$ python3 -q
>>> import numpy as np
>>> from numpy import linalg as LA
>>> np.set_printoptions(precision=1, suppress=True, linewidth=120)
>>> K = np.loadtxt("arr.csv", delimiter=",")
>>> K.round(1) + 0
array([[-0.4, -0.2, -0.2,  0. ],
       [ 0.1, -0.2,  0.6,  0. ],
       [ 0.7, -0.1,  0.2,  0.4],
       [ 0.1, -0.5, -0.5,  0.1],
       [-0.3, -0.2,  0.6,  0.1],
       [-0.1, -0.2,  0.1, -0.6],
       [-0.5, -0.3,  0. ,  0.6],
       [ 0.2, -0.6,  0.1, -0.2]])
>>> np.round(LA.pinv(K), 1) + 0
array([[-0.4,  0.1,  0.7,  0.1, -0.3, -0.1, -0.5,  0.2],
       [-0.2, -0.2, -0.1, -0.5, -0.2, -0.2, -0.3, -0.6],
       [-0.2,  0.6,  0.2, -0.5,  0.6,  0.1,  0. ,  0.1],
       [ 0. ,  0. ,  0.4,  0.1,  0.1, -0.6,  0.6, -0.2]])
>>> np.round(K.T @ K, 1) + 0
array([[1., 0., 0., 0.],
       [0., 1., 0., 0.],
       [0., 0., 1., 0.],
       [0., 0., 0., 1.]])
>>> Y = K / np.sqrt((K ** 2).mean(axis=1, keepdims=True))
>>> LA.norm(Y, axis=1)
array([2., 2., 2., 2., 2., 2., 2., 2.])
>>> LA.matrix_rank(K - K.mean(axis=1, keepdims=True))
np.int64(3)
>>> def softmax(z):
...     e = np.exp(z - z.max(axis=-1, keepdims=True))
...     return e / e.sum(axis=-1, keepdims=True)
... 
>>> softmax(K[2] + 3)
array([0.4, 0.2, 0.2, 0.3])
>>> softmax(K).sum(axis=1)
array([1., 1., 1., 1., 1., 1., 1., 1.])
>>> att = K @ K.T / np.sqrt(4)
>>> softmax(att).round(6).argmax(axis=1)
array([0, 1, 2, 3, 4, 5, 6, 7])
>>> softmax(att + np.triu(np.full(att.shape, -np.inf), 1))
array([[1. , 0. , 0. , 0. , 0. , 0. , 0. , 0. ],
       [0.4, 0.6, 0. , 0. , 0. , 0. , 0. , 0. ],
       [0.3, 0.3, 0.4, 0. , 0. , 0. , 0. , 0. ],
       [0.2, 0.2, 0.2, 0.3, 0. , 0. , 0. , 0. ],
       [0.2, 0.2, 0.2, 0.2, 0.2, 0. , 0. , 0. ],
       [0.2, 0.2, 0.1, 0.2, 0.2, 0.2, 0. , 0. ],
       [0.1, 0.1, 0.1, 0.1, 0.1, 0.1, 0.2, 0. ],
       [0.1, 0.1, 0.1, 0.1, 0.1, 0.1, 0.1, 0.1]])
>>> np.round(softmax(att)[2] @ K, 1) + 0
array([ 0. , -0.3,  0.1,  0.1])
>>> x0 = np.array([7, 8, 6, 9])
>>> y = K @ x0
>>> LA.solve(K.T @ K, K.T @ y)
array([7., 8., 6., 9.])
>>> y.round(1) + 0
array([-6.4,  1.7,  8.7, -5.5,  1.1, -7.2,  0. , -5.3])
>>> np.round(LA.pinv(K) @ K, 1) + 0
array([[1., 0., 0., 0.],
       [0., 1., 0., 0.],
       [0., 0., 1., 0.],
       [0., 0., 0., 1.]])
>>> rng = np.random.default_rng(7308)
>>> y = y + 0.3 * rng.normal(size=8)
>>> y
array([-6.3,  1.8,  8.3, -5.7,  0.6, -7.1,  0.2, -5.3])
>>> beta, *_ = LA.lstsq(K, y)
>>> round(float(LA.norm(y - K @ beta)), 1)
0.6
>>> [round(float(LA.norm(LA.solve(K.T @ K + lam * np.eye(4), K.T @ y))), 2) for lam in (0, 1, 10, 100)]
[14.93, 7.46, 1.36, 0.15]
>>> beta.round()
array([7., 8., 6., 9.])
>>> beta
array([6.7, 8.1, 5.8, 8.8])
>>> w1 = np.array([[3, -2, 1, -1, -2, 0],
...     [1, 2, 3, -1, 2, -1],
...     [-3, -1, 2, 2, -1, 0],
...     [1, -2, 1, -3, 3, 2]])
>>> beta = np.array([0, -2, 0, 2, 3, -3])
>>> H = np.maximum(K @ w1 + beta, 0)
>>> H
array([[0. , 0. , 0. , 2.4, 3.4, 0. ],
       [0. , 0. , 0.5, 3.4, 1.7, 0. ],
       [1.9, 0. , 1.1, 0.5, 2.5, 0. ],
       [1.5, 0. , 0. , 1. , 2.5, 0. ],
       [0. , 0. , 0.5, 3.3, 3. , 0. ],
       [0. , 0. , 0. , 4.4, 0.7, 0. ],
       [0. , 0. , 0. , 1. , 5.1, 0. ],
       [0. , 0. , 0. , 3.2, 0.6, 0. ]])
>>> (H > 0).mean(axis=0)
array([0.2, 0. , 0.4, 1. , 1. , 0. ])
>>> C = np.array([[1, 2], [1, 2], [2, 0], [1, 2], [1, 0], [2, 1]])
>>> w1 @ C
array([[ 0,  0],
       [ 8,  3],
       [ 1, -4],
       [ 5, -6]])
